% ipython --no-banner

In [1]: import numpy as np

In [2]: from numpy import linalg as LA

In [3]: np.set_printoptions(precision=3, suppress=True, linewidth=120, legacy="1.25")

In [4]: def tidy(a):
   ...:     return np.round(a, 3) + 0
   ...: 

In [5]: X = np.array([[1.5, -0.3, -2.7], [0.0, 1.4, -1.8], [1.1, -1.7, 0.6]])

In [6]: X
Out[6]: 
array([[ 1.5, -0.3, -2.7],
       [ 0. ,  1.4, -1.8],
       [ 1.1, -1.7,  0.6]])

In [7]: rng = np.random.default_rng(79)

In [8]: z = rng.permutation(3)

In [9]: z
Out[9]: array([0, 2, 1])

In [10]: out = X[z][:, z]

In [11]: np.trace(out)
Out[11]: 3.5

In [12]: out = np.array([[0, 2], [6, 0]])

In [13]: Z = np.kron(out, X)

In [14]: tidy(Z)
Out[14]: 
array([[  0. ,   0. ,   0. ,   3. ,  -0.6,  -5.4],
       [  0. ,   0. ,   0. ,   0. ,   2.8,  -3.6],
       [  0. ,   0. ,   0. ,   2.2,  -3.4,   1.2],
       [  9. ,  -1.8, -16.2,   0. ,   0. ,   0. ],
       [  0. ,   8.4, -10.8,   0. ,   0. ,   0. ],
       [  6.6, -10.2,   3.6,   0. ,   0. ,   0. ]])

In [15]: x0 = np.array([-2, 0, -2, -2, -1, -2])

In [16]: target = Z @ x0

In [17]: coef, lr = np.zeros(6), 1 / LA.norm(Z, 2) ** 2

In [18]: for i in range(10):
    ...:     coef -= lr * Z.T @ (Z @ coef - target)
    ...:     if i % 2 == 0: print(i, round(LA.norm(Z @ coef - target), 3))
    ...: 
0 11.203
2 6.226
4 4.932
6 4.152
8 3.583

In [19]: tidy(coef)
Out[19]: array([-0.375,  1.217, -1.187,  0.098,  0.307, -0.672])

In [20]: tidy(LA.cond(Z))
Out[20]: 68.641

In [21]: z = rng.permutation(3)

In [22]: out = X[:, z] * rng.choice([-1, 1], 3)

In [23]: out
Out[23]: 
array([[ 1.5, -0.3,  2.7],
       [ 0. ,  1.4,  1.8],
       [ 1.1, -1.7, -0.6]])

In [24]: U, _, VT = LA.svd(X.T @ out)

In [25]: tidy(LA.lstsq(X, out)[0])
Out[25]: 
array([[ 1.,  0.,  0.],
       [ 0.,  1.,  0.],
       [ 0.,  0., -1.]])

In [26]: tidy(LA.eigvals(X).sum().real)
Out[26]: 3.5

In [27]: np.kron(np.eye(2, dtype=int), X)
Out[27]: 
array([[ 1.5, -0.3, -2.7,  0. , -0. , -0. ],
       [ 0. ,  1.4, -1.8,  0. ,  0. , -0. ],
       [ 1.1, -1.7,  0.6,  0. , -0. ,  0. ],
       [ 0. , -0. , -0. ,  1.5, -0.3, -2.7],
       [ 0. ,  0. , -0. ,  0. ,  1.4, -1.8],
       [ 0. , -0. ,  0. ,  1.1, -1.7,  0.6]])

In [28]: tidy(LA.det(2 * X)), tidy(LA.det(X))
Out[28]: (11.376, 1.422)

In [29]: tidy(LA.det(X[::-1]))
Out[29]: -1.422

In [30]: print(np.einsum("ii->", X))
3.5

In [31]: K = np.array([[0, 0, 0, 0], [0, 0, 0, 0], [0, 0, 0, 1], [0, 0, 1, 0]])

In [32]: tidy(K @ LA.pinv(K) @ K)
Out[32]: 
array([[0., 0., 0., 0.],
       [0., 0., 0., 0.],
       [0., 0., 0., 1.],
       [0., 0., 1., 0.]])

In [33]: F = np.loadtxt("run17.csv", delimiter=",")

In [34]: tidy(F)
Out[34]: 
array([[-0.743,  0.122, -0.658],
       [-0.371, -0.893,  0.253],
       [-0.557,  0.433,  0.709]])

In [35]: out = np.array([[-3, 1, -2], [-3, 0, 0]])

In [36]: Z = np.kron(out, F)

In [37]: LA.matrix_rank(Z)
Out[37]: 6

In [38]: Z.shape
Out[38]: (6, 9)

In [39]: q, V = LA.qr(F[:, :1])[0], LA.qr(F[:, 1:])[0]

In [40]: sigma = LA.svd(q.T @ V, compute_uv=False)

In [41]: tidy(LA.norm(q @ q.T - V @ V.T, 2))
Out[41]: 1.0

In [42]: np.degrees(np.arccos(sigma.clip(0, 1)))
Out[42]: array([90.])

In [43]: x0 = np.array([-1, -2, -1])

In [44]: print(tidy(F @ x0))
[ 1.157  1.905 -1.017]

In [45]: tidy(F @ np.eye(3)[2])
Out[45]: array([-0.658,  0.253,  0.709])

In [46]: print(tidy(F * x0))
[[ 0.743 -0.244  0.658]
 [ 0.371  1.787 -0.253]
 [ 0.557 -0.865 -0.709]]

In [47]: tidy(np.einsum("ij,j->i", F, x0))
Out[47]: array([ 1.157,  1.905, -1.017])

In [48]: tidy((F * x0).sum(axis=1))
Out[48]: array([ 1.157,  1.905, -1.017])

In [49]: tidy(F @ np.ones(3))
Out[49]: array([-1.279, -1.011,  0.584])

In [50]: z = rng.permutation(3)

In [51]: out = F[:, z] * rng.choice([-1, 1], 3)

In [52]: tidy(out)
Out[52]: 
array([[-0.122, -0.743,  0.658],
       [ 0.893, -0.371, -0.253],
       [-0.433, -0.557, -0.709]])

In [53]: U, _, VT = LA.svd(F.T @ out)

In [54]: print(tidy(U @ VT))
[[ 0.  1.  0.]
 [-1.  0.  0.]
 [ 0.  0. -1.]]
